% ipython --no-banner

In [1]: import numpy as np

In [2]: from numpy import linalg as LA

In [3]: np.set_printoptions(precision=3, suppress=True, linewidth=200)

In [4]: arr = np.loadtxt("block14.csv", delimiter=",")

In [5]: arr
Out[5]: 
array([[ 0.8  ,  1.873, -0.3  ,  0.5  ,  0.6  ],
       [ 1.7  ,  5.521, -0.3  ,  0.5  ,  1.8  ],
       [ 0.6  ,  2.758,  0.4  ,  1.2  ,  0.9  ],
       [ 0.   , -5.966,  0.2  , -0.7  , -2.1  ],
       [-0.2  ,  4.316,  2.3  , -1.3  ,  1.4  ],
       [-0.5  ,  1.95 ,  1.1  , -1.   ,  0.6  ],
       [-0.6  , -0.113,  2.   ,  2.6  ,  0.   ],
       [-0.7  ,  0.391, -1.6  ,  0.1  ,  0.2  ],
       [ 0.2  ,  2.536, -1.7  , -1.3  ,  0.6  ],
       [ 0.6  , -1.442, -0.7  ,  0.7  , -0.6  ],
       [ 0.5  , -7.168, -1.   , -0.2  , -2.3  ],
       [ 0.7  , -3.085,  0.9  ,  1.3  , -1.1  ],
       [ 1.4  , -1.144, -1.   ,  2.   , -0.4  ],
       [ 1.2  , -0.905, -0.4  ,  0.1  , -0.1  ],
       [-0.4  ,  3.726,  1.9  ,  0.5  ,  1.4  ]])

In [6]: Ac = arr - arr.mean(axis=0)

In [7]: Uu, s, Vt = LA.svd(Ac, full_matrices=False)

In [8]: (np.sign(Uu[:, 0]) == np.sign(Uu[0, 0])).astype(int)
Out[8]: array([1, 1, 1, 0, 1, 1, 0, 1, 1, 0, 0, 0, 0, 0, 1])

In [9]: round(float((s ** 2).sum() ** 2 / (s ** 4).sum()), 3)
Out[9]: 1.478

In [10]: LA.matrix_rank(Ac)
Out[10]: np.int64(5)

In [11]: z = arr[:, 3] > np.median(arr[:, 3])

In [12]: u = arr[z].mean(axis=0) - arr[~z].mean(axis=0)

In [13]: np.round((((arr - arr.mean(axis=0)) @ u > 0) == z).mean(), 3)
Out[13]: np.float64(0.733)

In [14]: np.argsort(-np.abs(u).round(6), kind="stable")
Out[14]: array([3, 1, 4, 2, 0])

In [15]: q, evecs = LA.qr(arr[:, :2])[0], LA.qr(arr[:, 2:])[0]

In [16]: s = LA.svd(q.T @ evecs, compute_uv=False)

In [17]: round(LA.norm(q @ q.T - evecs @ evecs.T, 2), 3)
Out[17]: np.float64(1.0)

In [18]: np.degrees(np.arccos(s.clip(0, 1)))
Out[18]: array([ 5.107, 58.341])

In [19]: s
Out[19]: array([0.996, 0.525])

In [20]: hat = arr @ LA.solve(arr.T @ arr, arr.T)

In [21]: round(float(np.trace(hat)), 3)
Out[21]: 5.0

In [22]: np.round(LA.eigvalsh(hat), 3) + 0
Out[22]: array([0., 0., 0., 0., 0., 0., 0., 0., 0., 0., 1., 1., 1., 1., 1.])

In [23]: F = np.minimum.outer(np.arange(1, 5), np.arange(1, 5)) * -3

In [24]: F
Out[24]: 
array([[ -3,  -3,  -3,  -3],
       [ -3,  -6,  -6,  -6],
       [ -3,  -6,  -9,  -9],
       [ -3,  -6,  -9, -12]])

In [25]: # symmetric, so the eigenvalues are real

In [26]: ev, evecs = LA.eig(F)

In [27]: np.sort(LA.eigvals(F @ F))
Out[27]: array([  0.721,   1.633,   9.   , 618.645])

In [28]: np.sort(LA.eigvals(F.T))
Out[28]: array([-24.873,  -3.   ,  -1.278,  -0.849])
